$ python -q
>>> import numpy as np
>>> np.set_printoptions(suppress=True, linewidth=120)
>>> feats = np.loadtxt("a.csv", delimiter=",")
>>> print(feats)
[[-10.   0.  10.  12.]
 [  2.  -8. -10. -12.]
 [  4.   0. -16. -12.]
 [ -4.   0.  20.  16.]]
>>> print(np.round(np.abs(np.linalg.svd(feats)[2][-1]), 1))
[0.4 0.4 0.5 0.7]
>>> print(round(np.log10(np.linalg.cond(feats))))
2
>>> t3 = np.stack([feats, 5 * feats, feats[::-1]])
>>> print(np.einsum("bij,cij->bc", t3, t3))
[[ 1744.  8720.  1488.]
 [ 8720. 43600.  7440.]
 [ 1488.  7440.  1744.]]
>>> print(t3.shape)
(3, 4, 4)
>>> print(np.round(np.linalg.norm(feats, axis=1), 1))
[18.5 17.7 20.4 25.9]
>>> print(round(np.linalg.norm(feats, "nuc"), 1))
56.1
>>> print(round(float(np.linalg.norm(feats) ** 2 / np.linalg.norm(feats, 2) ** 2), 1))
1.1
>>> B = np.array([[0, 0], [-2, 0]])
>>> m1 = np.kron(np.eye(2, dtype=int), B)
>>> print(m1)
[[ 0  0  0  0]
 [-2  0  0  0]
 [ 0  0  0  0]
 [ 0  0 -2  0]]
>>> # rows 0 and 2 are equal
>>> print(np.round(np.linalg.pinv(m1), 1))
[[ 0.  -0.5  0.   0. ]
 [ 0.   0.   0.   0. ]
 [ 0.   0.   0.  -0.5]
 [ 0.   0.   0.   0. ]]
>>> print(m1[:, 3] @ m1[:, 2])
0
>>> print(np.round(np.linalg.svd(m1, compute_uv=False), 1))
[2. 2. 0. 0.]
>>> w, evecs = np.linalg.eig(feats)
>>> print(np.round(np.sort(np.linalg.eigvals(feats @ feats)), 1))
[16. 36. 64. 64.]
>>> print(np.linalg.matrix_rank(m1, rtol=0.1))
2
>>> print(np.argsort(-np.linalg.norm(m1, axis=0).round(6), kind="stable")[:3])
[0 2 1]
>>> print(round(np.linalg.norm(m1, 2) / np.linalg.norm(m1), 1))
0.7
>>> U, sigma, Vt = np.linalg.svd(m1)
>>> print(sigma)
[2. 2. 0. 0.]
>>> B = U[:, :2] @ np.diag(sigma[:2]) @ Vt[:2]
>>> print(B)
[[ 0.  0.  0.  0.]
 [-2.  0.  0.  0.]
 [ 0.  0.  0.  0.]
 [ 0.  0. -2.  0.]]
>>> J = np.loadtxt("arr.csv", delimiter=",")
>>> print(J)
[[-0.7  0.2  1.3  0.6 -2.1  0.2 -0.8]
 [ 0.4 -1.7  0.6 -1.1 -0.3  0.8  1.3]
 [-0.8  0.1  0.1  0.2  0.1  0.4 -0.1]
 [ 0.3 -0.2  0.5 -0.5  0.8 -0.6  0.5]
 [ 0.7 -0.3 -1.7 -0.1  0.5  0.8  0.1]
 [-0.9  0.7 -1.   0.2 -0.3  1.   0. ]
 [ 0.4  1.3 -0.3  0.7 -1.   0.8 -0.5]
 [-0.3  0.  -0.7 -0.8  0.8 -0.1  0.9]
 [-1.1  1.1  2.3 -1.1 -2.2  1.2  1.1]
 [ 1.2  1.6 -1.1 -0.6  0.1  0.6  0.6]
 [ 0.9  0.3  1.3  0.3  0.7  0.2 -0.2]
 [ 0.1  0.   0.9  0.8 -0.6 -1.1 -0.7]
 [-1.9 -0.5 -2.3  1.7 -0.1 -0.2 -1.7]
 [-0.1 -1.   1.1  0.5  0.5  1.7 -0.4]
 [-0.2 -0.3  0.7 -2.3  0.  -0.8  2.3]
 [-0.8 -0.2  0.3  0.  -0.1  0.2  0. ]
 [ 0.1 -0.6  0.3 -1.8  1.3  0.   1.6]
 [-0.4 -0.1 -0.1  1.8 -0.5  1.  -1.7]
 [-0.9  0.5 -1.6 -0.9 -0.6  1.   0.8]
 [ 0.6 -0.2 -0.3 -0.4 -1.4 -0.6  0.4]
 [ 0.7  2.2  1.1  1.4  0.5 -1.6 -1.5]
 [ 0.5 -0.3  0.2 -1.2  0.7  0.5  1.2]]
>>> vec = np.array([5, 4, 1, -5, -5, 1, -2])
>>> h1 = np.maximum(J @ vec, 0)
>>> print(h1.round(1))
[ 7.9  1.   0.   0.   0.   0.  10.2  0.  16.7 13.2  2.6  0.7  0.   0.   4.6  0.   0.   0.   2.8  9.5  5.3  2.1]
>>> print(np.round(np.maximum(J @ vec, 0) - np.maximum(-J @ vec, 0), 1))
[  7.9   1.   -4.4  -1.9  -0.8  -1.2  10.2  -4.1  16.7  13.2   2.6   0.7 -18.6  -5.9   4.6  -3.8  -2.3  -4.6   2.8
   9.5   5.3   2.1]
